$ python -q
>>> import numpy as np
>>> from numpy import linalg as LA
>>> np.set_printoptions(precision=1, suppress=True, linewidth=200)
>>> rd = lambda a: np.round(a, 1) + 0
>>> W0 = np.loadtxt("test11.csv", delimiter=",")
>>> print(W0)
[[ 0. -2. -4. -2. -6.  1.  1.  7.  2. -5.]
 [ 2.  0. -4.  0.  8.  0.  4. -1.  1.  0.]
 [ 4.  4.  0. -1. -1.  6.  4.  2. -4.  6.]
 [ 2.  0.  1.  0. -3. -4. -5. -7.  1. -5.]
 [ 6. -8.  1.  3.  0.  3.  3.  5. -7. -1.]
 [-1.  0. -6.  4. -3.  0.  2.  4. -1.  0.]
 [-1. -4. -4.  5. -3. -2.  0. -2.  6. -4.]
 [-7.  1. -2.  7. -5. -4.  2.  0.  6. -1.]
 [-2. -1.  4. -1.  7.  1. -6. -6.  0.  3.]
 [ 5.  0. -6.  5.  1.  0.  4.  1. -3.  0.]]
>>> # skew-symmetric
>>> print(rd(LA.norm(W0, "nuc")))
94.8
>>> print(W0[8] @ W0[2])
-30.0
>>> print(rd(LA.norm(W0[8] - W0[2])))
18.8
>>> print(LA.norm(W0, axis=1).argmax())
4
>>> print(rd(LA.norm(W0[8], 1)), rd(LA.norm(W0[8], np.inf)))
31.0 7.0
>>> M2 = LA.inv(W0)
>>> print(rd(W0 @ M2))
[[1. 0. 0. 0. 0. 0. 0. 0. 0. 0.]
 [0. 1. 0. 0. 0. 0. 0. 0. 0. 0.]
 [0. 0. 1. 0. 0. 0. 0. 0. 0. 0.]
 [0. 0. 0. 1. 0. 0. 0. 0. 0. 0.]
 [0. 0. 0. 0. 1. 0. 0. 0. 0. 0.]
 [0. 0. 0. 0. 0. 1. 0. 0. 0. 0.]
 [0. 0. 0. 0. 0. 0. 1. 0. 0. 0.]
 [0. 0. 0. 0. 0. 0. 0. 1. 0. 0.]
 [0. 0. 0. 0. 0. 0. 0. 0. 1. 0.]
 [0. 0. 0. 0. 0. 0. 0. 0. 0. 1.]]
>>> print((np.abs(M2) > 1e-9).astype(int))
[[0 1 1 1 1 1 1 1 1 1]
 [1 0 1 1 1 1 1 1 1 1]
 [1 1 0 1 1 1 1 1 1 1]
 [1 1 1 0 1 1 1 1 1 1]
 [1 1 1 1 0 1 1 1 1 1]
 [1 1 1 1 1 0 1 1 1 1]
 [1 1 1 1 1 1 0 1 1 1]
 [1 1 1 1 1 1 1 0 1 1]
 [1 1 1 1 1 1 1 1 0 1]
 [1 1 1 1 1 1 1 1 1 0]]
>>> print(np.allclose(M2, W0.T))
False
>>> print(rd(LA.inv(M2)))
[[ 0. -2. -4. -2. -6.  1.  1.  7.  2. -5.]
 [ 2.  0. -4.  0.  8.  0.  4. -1.  1.  0.]
 [ 4.  4.  0. -1. -1.  6.  4.  2. -4.  6.]
 [ 2.  0.  1.  0. -3. -4. -5. -7.  1. -5.]
 [ 6. -8.  1.  3.  0.  3.  3.  5. -7. -1.]
 [-1.  0. -6.  4. -3.  0.  2.  4. -1.  0.]
 [-1. -4. -4.  5. -3. -2.  0. -2.  6. -4.]
 [-7.  1. -2.  7. -5. -4.  2.  0.  6. -1.]
 [-2. -1.  4. -1.  7.  1. -6. -6.  0.  3.]
 [ 5.  0. -6.  5.  1.  0.  4.  1. -3.  0.]]
>>> print(rd(M2))
[[ 0.  -0.3 -0.1 -0.2 -0.1 -0.4  0.1 -0.2 -0.1  0.4]
 [ 0.3  0.   0.1  0.1  0.  -0.3 -0.3  0.3  0.2  0.3]
 [ 0.1 -0.1  0.   0.   0.  -0.3 -0.1  0.2  0.1  0.2]
 [ 0.2 -0.1  0.   0.   0.  -0.3 -0.1  0.3  0.2  0.3]
 [ 0.1  0.   0.   0.   0.  -0.2 -0.1  0.1  0.1  0.2]
 [ 0.4  0.3  0.3  0.3  0.2  0.  -0.2  0.3  0.3 -0.1]
 [-0.1  0.3  0.1  0.1  0.1  0.2  0.   0.  -0.2 -0.3]
 [ 0.2 -0.3 -0.2 -0.3 -0.1 -0.3  0.   0.   0.1  0.4]
 [ 0.1 -0.2 -0.1 -0.2 -0.1 -0.3  0.2 -0.1  0.   0.3]
 [-0.4 -0.3 -0.2 -0.3 -0.2  0.1  0.3 -0.4 -0.3  0. ]]
